$ python -q
>>> import numpy as np
>>> from numpy import linalg as LA
>>> np.set_printoptions(precision=1, suppress=True, linewidth=100, floatmode="fixed")
>>> data = np.array([[6, 0, -3], [0, 0, 1], [-3, 1, 6]])
>>> # equal to its transpose
>>> vals, vecs = LA.eig(data)
>>> print(np.round(data @ vecs[:, 0] - vals[0] * vecs[:, 0], 1) + 0)
[0.0 0.0 0.0]
>>> print(np.round(np.sort(LA.eigvals(data @ data)), 1) + 0)
[ 0.0  9.9 82.0]
>>> print(np.prod(vals))
-6.0
>>> f = np.array([-5, 5, -3])
>>> B = data + np.outer(f, np.eye(3)[1])
>>> print(LA.matrix_rank(LA.inv(B) - LA.inv(data), tol=1e-8))
1
>>> print(LA.matrix_rank(B - data))
1
>>> print(B)
[[ 6.0 -5.0 -3.0]
 [ 0.0  5.0  1.0]
 [-3.0 -2.0  6.0]]
>>> print(np.kron(np.eye(2, dtype=int), B))
[[ 6.0 -5.0 -3.0  0.0 -0.0 -0.0]
 [ 0.0  5.0  1.0  0.0  0.0  0.0]
 [-3.0 -2.0  6.0 -0.0 -0.0  0.0]
 [ 0.0 -0.0 -0.0  6.0 -5.0 -3.0]
 [ 0.0  0.0  0.0  0.0  5.0  1.0]
 [-0.0 -0.0  0.0 -3.0 -2.0  6.0]]
>>> print(np.round(LA.det(B.T), 1))
162.0
>>> print(np.poly(B))
[   1.0  -17.0   89.0 -162.0]
>>> X = np.loadtxt("out7.csv", delimiter=",")
>>> print(X)
[[7.0 0.0 0.0 1.0 3.0 8.0 0.0 1.0]
 [0.0 7.0 3.0 0.0 0.0 0.0 0.0 0.0]
 [0.0 8.0 0.0 0.0 0.0 0.0 0.0 0.0]
 [8.0 0.0 0.0 7.0 2.0 6.0 6.0 7.0]
 [6.0 0.0 0.0 1.0 7.0 1.0 9.0 1.0]
 [3.0 0.0 0.0 4.0 5.0 5.0 7.0 0.0]
 [0.0 0.0 0.0 8.0 1.0 6.0 5.0 0.0]
 [6.0 0.0 0.0 1.0 4.0 1.0 4.0 6.0]]
>>> print(np.allclose(X @ X.T, X.T @ X))
False
>>> print(np.trace(X))
44.0
>>> print(np.sort(np.abs(LA.eigvals(X))))
[ 1.5  1.9  1.9  2.5  7.4  7.4  9.5 24.4]
>>> print(np.round(LA.det(X), 1))
178344.0
>>> t3 = np.stack([data, -3 * data, data[::-1]])
>>> print(t3.shape)
(3, 3, 3)
>>> print(t3.sum(axis=0))
[[-15   1  12]
 [  0   0  -1]
 [ 12  -2 -15]]
>>> print((t3 @ data.T).shape)
(3, 3, 3)
